>>> import numpy as np
>>> from numpy import linalg as LA
>>> np.set_printoptions(precision=2, suppress=True, linewidth=200, sign=" ")
>>> F = np.load("out3.npy")
>>> F
array([[ 0.2 ,  0.07, -0.07, -0.2 , -0.07,  0.33],
       [ 0.07,  0.02, -0.02, -0.07, -0.02,  0.11],
       [-0.07, -0.02,  0.02,  0.07,  0.02, -0.11],
       [-0.2 , -0.07,  0.07,  0.2 ,  0.07, -0.33],
       [-0.07, -0.02,  0.02,  0.07,  0.02, -0.11],
       [ 0.33,  0.11, -0.11, -0.33, -0.11,  0.54]])
>>> # rows 2 and 4 are equal
>>> Uu, sig, Vh = LA.svd(F)
>>> evecs = Vh[:(sig > 1e-8).sum()]
>>> rng = np.random.default_rng(328998)
>>> vec = F[2] + -3 * F[1] + rng.integers(2) * np.eye(6)[3]
>>> vec
array([-0.26, -0.09,  0.09,  0.26,  0.09, -0.43])
>>> LA.matrix_rank(np.vstack([F, vec]))
np.int64(1)
>>> evecs.T @ evecs
array([[ 0.2 ,  0.07, -0.07, -0.2 , -0.07,  0.33],
       [ 0.07,  0.02, -0.02, -0.07, -0.02,  0.11],
       [-0.07, -0.02,  0.02,  0.07,  0.02, -0.11],
       [-0.2 , -0.07,  0.07,  0.2 ,  0.07, -0.33],
       [-0.07, -0.02,  0.02,  0.07,  0.02, -0.11],
       [ 0.33,  0.11, -0.11, -0.33, -0.11,  0.54]])
>>> r = LA.matrix_rank(F)
>>> r
np.int64(1)
>>> ns = LA.svd(F)[2][r:].T
>>> [int(LA.matrix_rank(F[:i])) for i in range(1, len(F) + 1)]
[1, 1, 1, 1, 1, 1]
>>> [int(LA.matrix_rank(F[:, :j + 1])) for j in range(6)]
[1, 1, 1, 1, 1, 1]
>>> LA.matrix_rank(F.T @ F), LA.matrix_rank(F @ F.T)
(np.int64(1), np.int64(1))
>>> ns.shape
(6, 5)
>>> np.allclose(F @ ns, 0)
True
>>> X = np.load("block0.npy")
>>> X
array([[ 0,  1,  0,  0,  0,  0,  0,  0],
       [ 0,  0,  0,  0,  0,  0,  1,  0],
       [ 1,  0,  0,  0,  0,  0,  0,  0],
       [ 0,  0,  0,  0,  0,  1,  0,  0],
       [ 0,  0,  0,  0,  0,  0,  0,  1],
       [ 0,  0,  0,  1,  0,  0,  0,  0],
       [ 0,  0,  1,  0,  0,  0,  0,  0],
       [ 0,  0,  0,  0,  1,  0,  0,  0]])
>>> X @ np.ones(8)
array([ 1.,  1.,  1.,  1.,  1.,  1.,  1.,  1.])
>>> np.sort(np.abs(LA.eigvals(X)))[::-1]
array([ 1.,  1.,  1.,  1.,  1.,  1.,  1.,  1.])
>>> p = np.eye(8)[5]
>>> for _ in range(4):
...     p = p @ X
...     print(p.round(2))
... 
[ 0.  0.  0.  1.  0.  0.  0.  0.]
[ 0.  0.  0.  0.  0.  1.  0.  0.]
[ 0.  0.  0.  1.  0.  0.  0.  0.]
[ 0.  0.  0.  0.  0.  1.  0.  0.]
